$ python3 -q
>>> import numpy as np
>>> from numpy import linalg as LA
>>> np.set_printoptions(precision=1, suppress=True, linewidth=100)
>>> A = np.load("x.npy")
>>> A
array([[0, 1, 0, 0, 0, 0, 0],
       [0, 0, 0, 0, 0, 0, 1],
       [0, 0, 1, 0, 0, 0, 0],
       [0, 0, 0, 0, 0, 1, 0],
       [0, 0, 0, 1, 0, 0, 0],
       [1, 0, 0, 0, 0, 0, 0],
       [0, 0, 0, 0, 1, 0, 0]])
>>> # row-stochastic, so 1 is an eigenvalue
>>> theta = np.radians(60)
>>> R = np.eye(7)
>>> R[1, 1] = R[5, 5] = np.cos(theta)
>>> R[1, 5], R[5, 1] = -np.sin(theta), np.sin(theta)
>>> R
array([[ 1. ,  0. ,  0. ,  0. ,  0. ,  0. ,  0. ],
       [ 0. ,  0.5,  0. ,  0. ,  0. , -0.9,  0. ],
       [ 0. ,  0. ,  1. ,  0. ,  0. ,  0. ,  0. ],
       [ 0. ,  0. ,  0. ,  1. ,  0. ,  0. ,  0. ],
       [ 0. ,  0. ,  0. ,  0. ,  1. ,  0. ,  0. ],
       [ 0. ,  0.9,  0. ,  0. ,  0. ,  0.5,  0. ],
       [ 0. ,  0. ,  0. ,  0. ,  0. ,  0. ,  1. ]])
>>> M2 = A @ R.T
>>> LA.svd(A, compute_uv=False), LA.svd(M2, compute_uv=False)
(array([1., 1., 1., 1., 1., 1., 1.]), array([1., 1., 1., 1., 1., 1., 1.]))
>>> M2
array([[ 0. ,  0.5,  0. ,  0. ,  0. ,  0.9,  0. ],
       [ 0. ,  0. ,  0. ,  0. ,  0. ,  0. ,  1. ],
       [ 0. ,  0. ,  1. ,  0. ,  0. ,  0. ,  0. ],
       [ 0. , -0.9,  0. ,  0. ,  0. ,  0.5,  0. ],
       [ 0. ,  0. ,  0. ,  1. ,  0. ,  0. ,  0. ],
       [ 1. ,  0. ,  0. ,  0. ,  0. ,  0. ,  0. ],
       [ 0. ,  0. ,  0. ,  0. ,  1. ,  0. ,  0. ]])
>>> np.allclose(LA.norm(A, axis=1), LA.norm(M2, axis=1))
True
>>> rng = np.random.default_rng(587)
>>> labels = rng.permutation(7)
>>> labels
array([4, 6, 1, 2, 3, 5, 0])
>>> M2 = A[labels][:, labels]
>>> np.allclose(M2, A)
False
>>> np.sort(np.abs(LA.eigvals(M2)))
array([1., 1., 1., 1., 1., 1., 1.])
>>> round(float(LA.det(M2)), 1), round(float(LA.det(A[labels])), 1)
(-1.0, 1.0)
>>> np.diag(M2)
array([0, 0, 0, 1, 0, 0, 0])
>>> np.trace(M2)
np.int64(1)
>>> labels = rng.permutation(7)
>>> M2 = A[:, labels] * rng.choice([-1, 1], 7)
>>> M2
array([[ 0,  0,  0,  0,  0,  1,  0],
       [ 0,  1,  0,  0,  0,  0,  0],
       [ 1,  0,  0,  0,  0,  0,  0],
       [ 0,  0,  0,  1,  0,  0,  0],
       [ 0,  0,  1,  0,  0,  0,  0],
       [ 0,  0,  0,  0,  0,  0, -1],
       [ 0,  0,  0,  0, -1,  0,  0]])
>>> left, _, Vt = LA.svd(A.T @ M2)
>>> LA.lstsq(A, M2)[0]
array([[ 0.,  0.,  0.,  0.,  0.,  0., -1.],
       [ 0.,  0.,  0.,  0.,  0.,  1.,  0.],
       [ 1.,  0.,  0.,  0.,  0.,  0.,  0.],
       [ 0.,  0.,  1.,  0.,  0.,  0.,  0.],
       [ 0.,  0.,  0.,  0., -1.,  0.,  0.],
       [ 0.,  0.,  0.,  1.,  0.,  0.,  0.],
       [ 0.,  1.,  0.,  0.,  0.,  0.,  0.]])
>>> left @ Vt
array([[ 0.,  0.,  0.,  0.,  0.,  0., -1.],
       [ 0.,  0.,  0.,  0.,  0.,  1.,  0.],
       [ 1.,  0.,  0.,  0.,  0.,  0.,  0.],
       [ 0.,  0.,  1.,  0.,  0.,  0.,  0.],
       [ 0.,  0.,  0.,  0., -1.,  0.,  0.],
       [ 0.,  0.,  0.,  1.,  0.,  0.,  0.],
       [ 0.,  1.,  0.,  0.,  0.,  0.,  0.]])
>>> labels
array([2, 6, 3, 5, 4, 1, 0])
